$ ipython --no-banner

In [1]: import numpy as np

In [2]: from numpy import linalg as LA

In [3]: np.set_printoptions(precision=3, suppress=True, linewidth=160)

In [4]: m1 = np.array([[0, -8, 1, -5, -2],
   ...:     [8, 0, 4, 0, -7],
   ...:     [-1, -4, 0, 9, -4],
   ...:     [5, 0, -9, 0, 5],
   ...:     [2, 7, 4, -5, 0]])

In [5]: rng = np.random.default_rng(9411)

In [6]: idx = rng.permutation(5)

In [7]: print(idx)
[4 1 2 3 0]

In [8]: A2 = m1[idx][:, idx]

In [9]: print(A2)
[[ 0  7  4 -5  2]
 [-7  0  4  0  8]
 [-4 -4  0  9 -1]
 [ 5  0 -9  0  5]
 [-2 -8  1 -5  0]]

In [10]: print(round(float(LA.det(A2)), 3), np.round(LA.det(m1[idx]), 3))
-0.0 -0.0

In [11]: print(np.allclose(A2, m1))
False

In [12]: print(np.diag(A2))
[0 0 0 0 0]

In [13]: print(np.round(np.sort(np.abs(LA.eigvals(A2))), 3) + 0)
[ 0.     9.932  9.932 13.504 13.504]

In [14]: print([round(float(x), 3) for x in LA.svd(m1, compute_uv=False)[:3]])
[13.504, 13.504, 9.932]

In [15]: print(LA.matrix_rank(m1, rtol=0.1))
4

In [16]: print(LA.cond(m1) > 100)
True

In [17]: print(round(LA.norm(m1, 2) / LA.norm(m1), 3))
0.57

In [18]: print(round(LA.det(m1), 3))
0.0

In [19]: LA.determinant(m1)
AttributeError: module 'numpy.linalg' has no attribute 'determinant'


In [20]: print(LA.matrix_power(m1, 4))
[[ 10275   3639   1820  -4006  -3631]
 [  3639  19350   3145  -9734   5956]
 [  1820   3145  19671  -4700 -14175]
 [ -4006  -9734  -4700  19784  -4454]
 [ -3631   5956 -14175  -4454  16890]]

In [21]: print(m1 @ m1)
[[ -94  -18    5   19   27]
 [ -18 -129  -20   31  -32]
 [   5  -20 -114   25   75]
 [  19   31   25 -131   26]
 [  27  -32   75   26  -94]]

In [22]: assert m1 == m1.T
ValueError: The truth value of an array with more than one element is ambiguous. Use a.any() or a.all()


In [23]: x0 = np.array([4, 2, -1, 8, 6])

In [24]: print(np.round(LA.eigvals(m1).real, 3) + 0)
[0. 0. 0. 0. 0.]

In [25]: print(np.round(LA.svd(m1, compute_uv=False), 3) + 0)
[13.504 13.504  9.932  9.932  0.   ]

In [26]: q = LA.solve(np.eye(5) - m1, np.eye(5) + m1)

In [27]: print(np.round(q @ q.T, 3) + 0)
[[1. 0. 0. 0. 0.]
 [0. 1. 0. 0. 0.]
 [0. 0. 1. 0. 0.]
 [0. 0. 0. 1. 0.]
 [0. 0. 0. 0. 1.]]

In [28]: data = np.load("a.npy")

In [29]: print(data)
[[0 0 0 1 1]
 [0 0 0 0 0]
 [0 0 0 0 0]
 [1 0 0 0 1]
 [1 0 0 1 0]]

In [30]: # rows 1 and 2 are equal

In [31]: print(LA.eigvals(data))
[-1.  2. -1.  0.  0.]

In [32]: print(np.round(LA.det(data.T), 3))
0.0

In [33]: print(np.einsum("ij,ji->", data, data))
6

In [34]: print(np.einsum("ii->", data))
0

In [35]: print(np.trace(data @ data @ data) // 6)
1

In [36]: L = np.diag(data.sum(axis=1)) - data

In [37]: print(round(LA.det(L[1:, 1:])))
0

In [38]: print(np.round(LA.eigvalsh(L), 3) + 0)
[0. 0. 0. 3. 3.]

In [39]: print(L)
[[ 2  0  0 -1 -1]
 [ 0  0  0  0  0]
 [ 0  0  0  0  0]
 [-1  0  0  2 -1]
 [-1  0  0 -1  2]]

In [40]: print((LA.eigvalsh(L) < 1e-8).sum())
3

In [41]: F = np.loadtxt("sample11.csv", delimiter=",")

In [42]: print(F)
[[ 0.153 -0.015 -0.207 -0.294]
 [-0.015  0.104  0.265 -0.151]
 [-0.207  0.265  0.869 -0.028]
 [-0.294 -0.151 -0.028  0.875]]

In [43]: print(LA.lstsq(data[:-1].T, data[-1])[2])
2

In [44]: feats = np.array([[0, -10, -10, 0, -10, -10],
    ...:     [-5, 0, 0, -5, 0, 0],
    ...:     [0, -10, -10, 0, -10, -10],
    ...:     [0, -8, -8, 0, -4, -4],
    ...:     [-4, 0, 0, -2, 0, 0],
    ...:     [0, -8, -8, 0, -4, -4]])

In [45]: # looks like rank 4

In [46]: U, sv, Vt = LA.svd(feats)

In [47]: evecs = Vt[:(sv > 1e-8).sum()]

In [48]: x0 = feats[0] + 4 * feats[2] + rng.integers(2) * np.eye(6)[3]

In [49]: print(x0)
[  0. -50. -50.   0. -50. -50.]

In [50]: print(np.round(evecs.T @ evecs, 3) + 0)
[[1.  0.  0.  0.  0.  0. ]
 [0.  0.5 0.5 0.  0.  0. ]
 [0.  0.5 0.5 0.  0.  0. ]
 [0.  0.  0.  1.  0.  0. ]
 [0.  0.  0.  0.  0.5 0.5]
 [0.  0.  0.  0.  0.5 0.5]]

In [51]: print(np.allclose(evecs.T @ evecs @ x0, x0))
True

In [52]: print(np.diag(evecs.T @ evecs))
[1.  0.5 0.5 1.  0.5 0.5]

In [53]: print(np.round(LA.norm(x0 - evecs.T @ evecs @ x0), 3))
0.0
